$ ipython --no-banner

In [1]: import numpy as np

In [2]: np.set_printoptions(suppress=True, linewidth=200)

In [3]: arr = np.loadtxt("w.csv", delimiter=",")

In [4]: arr
Out[4]: 
array([[  5.  , -16.7 ,   4.15,  14.7 ,   5.67,  -5.32],
       [  5.42, -15.82,   5.11,  14.17,   5.7 ,  -6.09],
       [  4.88, -15.67,   4.39,  14.2 ,   4.39,  -4.34],
       [  5.85, -16.47,   6.98,  13.64,   5.57,  -3.27],
       [  4.94, -14.85,   4.51,  14.84,   4.53,  -5.77],
       [  4.6 , -15.21,   5.41,  13.78,   3.76,  -5.22],
       [  5.48, -19.3 ,   6.31,  16.01,   5.5 ,  -4.89],
       [  2.51, -16.03,   3.96,  15.01,   4.07,  -4.38],
       [  5.19, -14.21,   4.24,  13.96,   6.23,  -3.99],
       [  3.82, -14.65,   4.26,  14.64,   4.65,  -5.06],
       [  5.64, -14.23,   4.3 ,  16.45,   5.7 ,  -5.7 ],
       [  3.31, -13.78,   4.39,  14.55,   4.42,  -2.51],
       [  3.83, -15.48,   6.07,  14.52,   5.13,  -4.27],
       [  4.09, -14.77,   6.  ,  14.06,   4.94,  -4.99],
       [  4.95, -15.24,   4.6 ,  14.9 ,   4.64,  -5.64],
       [  2.87, -15.82,   6.64,  14.06,   4.58,  -5.93],
       [  4.1 , -14.01,   4.89,  15.84,   5.14,  -5.75],
       [  4.45, -14.93,   5.76,  14.82,   4.95,  -4.09],
       [  4.6 , -17.18,   6.59,  14.89,   5.34,  -4.43],
       [  5.2 , -16.47,   5.07,  14.66,   5.12,  -4.01],
       [  4.3 , -14.6 ,   3.18,  15.7 ,   4.06,  -6.17],
       [  5.29, -14.65,   4.49,  12.98,   6.79,  -4.4 ],
       [  5.25, -15.51,   4.43,  16.13,   3.72,  -3.42],
       [  5.64, -13.58,   6.05,  15.01,   5.79,  -5.03],
       [  5.82, -14.56,   3.53,  13.88,   4.5 ,  -6.5 ],
       [  5.53, -14.49,   3.69,  15.52,   6.01,  -5.83],
       [  5.24, -14.48,   4.74,  15.16,   5.15,  -5.21],
       [  4.56, -14.48,   5.45,  13.96,   4.25,  -4.71],
       [  4.53, -15.72,   5.98,  13.88,   4.58,  -5.98],
       [  4.64, -14.94,   4.81,  16.55,   6.62,  -4.6 ],
       [  3.73, -13.81,   6.56,  15.8 ,   5.27,  -5.8 ],
       [  4.78, -14.8 ,   5.64,  13.92,   5.05,  -3.66],
       [  3.33, -14.66,   4.59,  14.83,   5.52,  -5.24],
       [  3.76, -15.19,   3.51,  15.49,   5.13,  -4.87],
       [  4.86, -14.18,   4.69,  16.19,   4.59,  -4.15],
       [  5.26, -15.01,   4.61,  13.76,   4.64,  -6.05],
       [  6.15, -14.73,   4.89,  13.41,   4.81,  -4.01],
       [  5.3 , -17.31,   5.24,  13.83,   3.65,  -5.4 ],
       [  5.29, -14.72,   5.14,  15.67,   7.53,  -5.56]])

In [5]: np.round(np.abs(np.linalg.svd(arr)[2][-1]), 2)
Out[5]: array([0.53, 0.31, 0.36, 0.26, 0.65, 0.03])

In [6]: [round(float(x), 2) for x in np.linalg.svd(arr, compute_uv=False)[:3]]
Out[6]: [145.99, 7.37, 5.84]

In [7]: round(np.log10(np.linalg.cond(arr)))
Out[7]: 2

In [8]: np.linalg.matrix_rank(arr, rtol=0.1)
Out[8]: np.int64(1)

In [9]: np.linalg.cond(arr) > 100
Out[9]: np.False_

In [10]: other = np.array([[-5, -1], [-4, 2]])

In [11]: cent = np.array([[4, 4], [-2, -3]])

In [12]: m1 = np.kron(other, cent)

In [13]: m1
Out[13]: 
array([[-20, -20,  -4,  -4],
       [ 10,  15,   2,   3],
       [-16, -16,   8,   8],
       [  8,  12,  -4,  -6]])

In [14]: np.einsum("ii->", m1)
Out[14]: np.int64(-3)

In [15]: round(float(np.linalg.eigvals(m1).sum().real), 2)
Out[15]: -3.0

In [16]: np.round(np.poly(m1), 2)
Out[16]: array([   1.,    3., -162.,  168., 3136.])

In [17]: np.einsum("ij,ji->", m1, m1)
Out[17]: np.int64(333)

In [18]: round(float(np.linalg.det(m1[::-1])), 2)
Out[18]: 3136.0

In [19]: evals, V = np.linalg.eig(m1)

In [20]: np.round(m1 @ V[:, 0] - evals[0] * V[:, 0], 2) + 0
Out[20]: array([0., 0., 0., 0.])

In [21]: evals.round(2)
Out[21]: array([-14.17,  -3.95,   8.64,   6.48])

In [22]: np.round(np.sort(np.linalg.eigvals(np.linalg.inv(m1))), 2)
Out[22]: array([-0.25, -0.07,  0.12,  0.15])

In [23]: theta = np.radians(126)

In [24]: R = np.eye(4)

In [25]: R[2, 2] = R[1, 1] = np.cos(theta)

In [26]: R[2, 1], R[1, 2] = -np.sin(theta), np.sin(theta)

In [27]: R.round(2)
Out[27]: 
array([[ 1.  ,  0.  ,  0.  ,  0.  ],
       [ 0.  , -0.59,  0.81,  0.  ],
       [ 0.  , -0.81, -0.59,  0.  ],
       [ 0.  ,  0.  ,  0.  ,  1.  ]])

In [28]: other = m1 @ R.T

In [29]: np.allclose(np.linalg.norm(m1, axis=1), np.linalg.norm(other, axis=1))
Out[29]: True

In [30]: np.round(np.linalg.svd(m1, compute_uv=False), 2), np.round(np.linalg.svd(other, compute_uv=False), 2)
Out[30]: (array([42.91, 14.56,  3.84,  1.31]), array([42.91, 14.56,  3.84,  1.31]))

In [31]: np.allclose(m1 @ m1.T, other @ other.T)
Out[31]: True

In [32]: Q, R = np.linalg.qr(m1)

In [33]: R.round(2) + 0
Out[33]: 
array([[ 28.64,  31.5 ,  -2.1 ,  -2.3 ],
       [  0.  ,  -5.73,   0.  ,   0.42],
       [  0.  ,   0.  ,  -9.78, -10.76],
       [  0.  ,   0.  ,   0.  ,  -1.96]])

In [34]: np.allclose(R.T @ R, m1.T @ m1)
Out[34]: True

In [35]: rng = np.random.default_rng(45)

In [36]: labels = rng.permutation(4)

In [37]: labels
Out[37]: array([2, 3, 1, 0])

In [38]: other = m1[labels][:, labels]

In [39]: np.round(np.linalg.det(other), 2), np.round(np.linalg.det(m1[labels]), 2)
Out[39]: (np.float64(3136.0), np.float64(-3136.0))

In [40]: np.trace(other)
Out[40]: np.int64(-3)

In [41]: other
Out[41]: 
array([[  8,   8, -16, -16],
       [ -4,  -6,  12,   8],
       [  2,   3,  15,  10],
       [ -4,  -4, -20, -20]])

In [42]: M = np.load("mat.npy")

In [43]: M
Out[43]: 
array([[ -8, -25,  -3,   5,  -5,  -9,  -2,   6],
       [ -2, -15,   7,  -1,  -3,  -8,  -6,   6],
       [  6,  40,  -5,  -2,   8,   2,  -9,  -9],
       [  8, -25,  -1,   4,  -5,  -4,  -7,   2],
       [  6,  -5,   6,   4,  -1,  -9,   1,   2],
       [  4, -25,  -1,  -3,  -5,  -8,  -4,  -2]])

In [44]: other = np.array([[2, 3, 2],
    ...:     [1, 1, 1],
    ...:     [2, 2, 3],
    ...:     [2, 3, 1],
    ...:     [3, 0, 0],
    ...:     [3, 3, 3],
    ...:     [2, 1, 2],
    ...:     [2, 0, 1]])

In [45]: np.linalg.matrix_rank(np.vstack([M, other.T]))
Out[45]: np.int64(8)

In [46]: np.vstack([M, other.T]).shape
Out[46]: (9, 8)

In [47]: np.linalg.matrix_rank(M @ other)
Out[47]: np.int64(3)

In [48]: np.einsum("ik,kj->ij", M, other)
Out[48]: 
array([[-71, -69, -70],
       [-40, -40, -29],
       [ 32,  39,  14],
       [-40, -10, -32],
       [  3,  11,   6],
       [-76, -52, -57]])

In [49]: other = M[0, 0] * M[1:] - np.outer(M[1:, 0], M[0])

In [50]: other
Out[50]: 
array([[   0,   70,  -62,   18,   14,   46,   44,  -36],
       [   0, -170,   58,  -14,  -34,   38,   84,   36],
       [   0,  400,   32,  -72,   80,  104,   72,  -64],
       [   0,  190,  -30,  -62,   38,  126,    4,  -52],
       [   0,  300,   20,    4,   60,  100,   40,   -8]])

In [51]: np.linalg.matrix_rank(other), np.linalg.matrix_rank(M)
Out[51]: (np.int64(5), np.int64(6))

In [52]: M[:, 0] / M[0, 0]
Out[52]: array([ 1.  ,  0.25, -0.75, -1.  , -0.75, -0.5 ])

In [53]: other = M / np.sqrt((M ** 2).mean(axis=1, keepdims=True))

In [54]: np.linalg.matrix_rank(other) == np.linalg.matrix_rank(M)
Out[54]: np.True_

In [55]: np.linalg.matrix_rank(M - M.mean(axis=1, keepdims=True))
Out[55]: np.int64(6)

In [56]: blk = np.stack([M, -3 * M, M[::-1]])

In [57]: np.einsum("bij,cij->bc", blk, blk)
Out[57]: 
array([[  4948, -14844,   -204],
       [-14844,  44532,    612],
       [  -204,    612,   4948]])

In [58]: blk.shape
Out[58]: (3, 6, 8)

In [59]: np.round(np.linalg.norm(blk, axis=(1, 2)), 2)
Out[59]: array([ 70.34, 211.03,  70.34])

In [60]: np.linalg.matrix_rank(blk.reshape(3, -1))
Out[60]: np.int64(2)

In [61]: blk.sum(axis=0)
Out[61]: 
array([[  20,   25,    5,  -13,    5,   10,    0,  -14],
       [  10,   25,   -8,    6,    5,    7,   13,  -10],
       [  -4, -105,    9,    8,  -21,   -8,   11,   20],
       [ -10,   90,   -3,  -10,   18,   10,    5,  -13],
       [ -14,   -5,   -5,   -9,   -1,   10,   -8,    2],
       [ -16,   25,   -1,   11,    5,    7,    6,   10]])

In [62]: x = np.array([3, 1, 0, 2, 3, 2, -1, -3])

In [63]: (M @ x).argmax()
Out[63]: np.int64(2)

In [64]: M * x
Out[64]: 
array([[-24, -25,   0,  10, -15, -18,   2, -18],
       [ -6, -15,   0,  -2,  -9, -16,   6, -18],
       [ 18,  40,   0,  -4,  24,   4,   9,  27],
       [ 24, -25,   0,   8, -15,  -8,   7,  -6],
       [ 18,  -5,   0,   8,  -3, -18,  -1,  -6],
       [ 12, -25,   0,  -6, -15, -16,   4,   6]])

In [65]: np.sign((M @ x).round(6))
Out[65]: array([-1, -1,  1, -1, -1, -1])

In [66]: M @ np.eye(8)[7]
Out[66]: array([ 6.,  6., -9.,  2.,  2., -2.])

In [67]: other = np.array([[-2, 0, -2, -1, -3],
    ...:     [-3, 2, -1, 1, -3],
    ...:     [-3, -1, -3, 0, -1],
    ...:     [-3, -1, 1, -2, 3],
    ...:     [-3, -1, 2, -2, 0]])

In [68]: feats = np.tril(other)

In [69]: feats
Out[69]: 
array([[-2,  0,  0,  0,  0],
       [-3,  2,  0,  0,  0],
       [-3, -1, -3,  0,  0],
       [-3, -1,  1, -2,  0],
       [-3, -1,  2, -2,  0]])

In [70]: round(np.linalg.det(feats.T), 2)
Out[70]: np.float64(0.0)

In [71]: np.round(np.linalg.eigvals(feats), 2)
Out[71]: array([ 0., -2., -3.,  2., -2.])

In [72]: np.poly(feats)
Out[72]: array([  1.,   5.,   2., -20., -24.,   0.])

In [73]: round(np.linalg.eigvals(feats).sum().real, 2)
Out[73]: np.float64(-5.0)

In [74]: np.round(np.linalg.det(feats[::-1]), 2)
Out[74]: np.float64(0.0)

In [75]: np.round(np.sort(np.abs(np.linalg.eigvals(feats))), 2)
Out[75]: array([0., 2., 2., 2., 3.])

In [76]: (feats - feats.T) / 2
Out[76]: 
array([[ 0. ,  1.5,  1.5,  1.5,  1.5],
       [-1.5,  0. ,  0.5,  0.5,  0.5],
       [-1.5, -0.5,  0. , -0.5, -1. ],
       [-1.5, -0.5,  0.5,  0. ,  1. ],
       [-1.5, -0.5,  1. , -1. ,  0. ]])

In [77]: np.trace(feats)
Out[77]: np.int64(-5)

In [78]: np.linalg.matrix_power(feats, 3)
Out[78]: 
array([[ -8,   0,   0,   0,   0],
       [-12,   8,   0,   0,   0],
       [-66,  -7, -27,   0,   0],
       [-18,  -1,  19,  -8,   0],
       [  0,   0,  28,  -8,   0]])

In [79]: np.allclose(feats @ feats.T, feats.T @ feats)
Out[79]: False

In [80]: feats @ feats
Out[80]: 
array([[ 4,  0,  0,  0,  0],
       [ 0,  4,  0,  0,  0],
       [18,  1,  9,  0,  0],
       [12, -1, -5,  4,  0],
       [ 9, -2, -8,  4,  0]])

In [81]: Uu, s, Vh = np.linalg.svd(feats)

In [82]: V = Vh[:(s > 1e-8).sum()]

In [83]: x = feats[2] + 4 * feats[4] + rng.integers(2) * np.eye(5)[4]

In [84]: x
Out[84]: array([-15.,  -5.,   5.,  -8.,   1.])

In [85]: round(float(np.linalg.norm(x - V.T @ V @ x)), 2)
Out[85]: 1.0

In [86]: np.round(np.diag(V.T @ V), 2)
Out[86]: array([1., 1., 1., 1., 0.])

In [87]: np.round(V.T @ V, 2) + 0
Out[87]: 
array([[1., 0., 0., 0., 0.],
       [0., 1., 0., 0., 0.],
       [0., 0., 1., 0., 0.],
       [0., 0., 0., 1., 0.],
       [0., 0., 0., 0., 0.]])

In [88]: blk = np.stack([feats, 4 * feats, feats[::-1]])

In [89]: np.einsum("bij,cij->bc", blk, blk)
Out[89]: 
array([[  69,  276,   45],
       [ 276, 1104,  180],
       [  45,  180,   69]])

In [90]: np.round(np.linalg.det(blk), 2)
Out[90]: array([0., 0., 0.])

In [91]: blk.shape
Out[91]: (3, 5, 5)

In [92]: np.linalg.matrix_rank(blk.reshape(3, -1))
Out[92]: np.int64(2)

In [93]: w1 = np.array([[2, 8, 0], [3, 1, 2], [2, 5, 8], [1, 5, 2], [5, 8, 8]])

In [94]: c = np.array([8, 2, 3])

In [95]: H = np.maximum(feats @ w1 + c, 0)

In [96]: H
Out[96]: 
array([[ 4,  0,  3],
       [ 8,  0,  7],
       [ 0,  0,  0],
       [ 0,  0,  5],
       [ 1,  0, 13]])

In [97]: np.linalg.matrix_rank(H)
Out[97]: np.int64(2)

In [98]: (H > 0).mean(axis=0)
Out[98]: array([0.6, 0. , 0.8])

In [99]: cent = np.array([[-2, 0], [-4, -5], [4, -4]])

In [100]: w1 @ cent
Out[100]: 
array([[-36, -40],
       [ -2, -13],
       [  8, -57],
       [-14, -33],
       [-10, -72]])

In [101]: (H @ cent).round(6).argmax(axis=1)
Out[101]: array([0, 0, 0, 0, 0])

In [102]: mat = np.loadtxt("run8.csv", delimiter=",")

In [103]: mat
Out[103]: 
array([[ 0., -2.,  2., -1.,  4.,  2.,  1., -3.,  1., -4., -2.,  3.],
       [-2., -4.,  1., -1.,  0.,  2.,  0., -1.,  1., -3., -2.,  2.],
       [ 2.,  1.,  2.,  1.,  2., -2., -1.,  0., -1.,  1.,  4., -1.],
       [-1., -1.,  1.,  0.,  0., -3., -2.,  2., -4.,  2., -3., -3.],
       [ 4.,  0.,  2.,  0.,  2.,  0.,  1., -2., -2., -4., -2.,  0.],
       [ 2.,  2., -2., -3.,  0.,  2., -1., -3.,  0.,  1.,  0.,  3.],
       [ 1.,  0., -1., -2.,  1., -1.,  4.,  1., -1.,  0., -1.,  2.],
       [-3., -1.,  0.,  2., -2., -3.,  1.,  4., -1.,  0., -1., -1.],
       [ 1.,  1., -1., -4., -2.,  0., -1., -1.,  4., -3.,  0.,  4.],
       [-4., -3.,  1.,  2., -4.,  1.,  0.,  0., -3.,  2., -2.,  3.],
       [-2., -2.,  4., -3., -2.,  0., -1., -1.,  0., -2.,  0., -1.],
       [ 3.,  2., -1., -3.,  0.,  3.,  2., -1.,  4.,  3., -1.,  4.]])

In [104]: gram = M.T @ M

In [105]: np.allclose(gram, gram.T)
Out[105]: True

In [106]: np.round(np.linalg.svd(M, compute_uv=False) ** 2, 2)
Out[106]: array([4177.22,  357.93,  168.53,  134.56,   65.02,   44.73])

In [107]: (M @ M.T).shape
Out[107]: (6, 6)

In [108]: np.trace(gram), (M ** 2).sum()
Out[108]: (np.int64(4948), np.int64(4948))
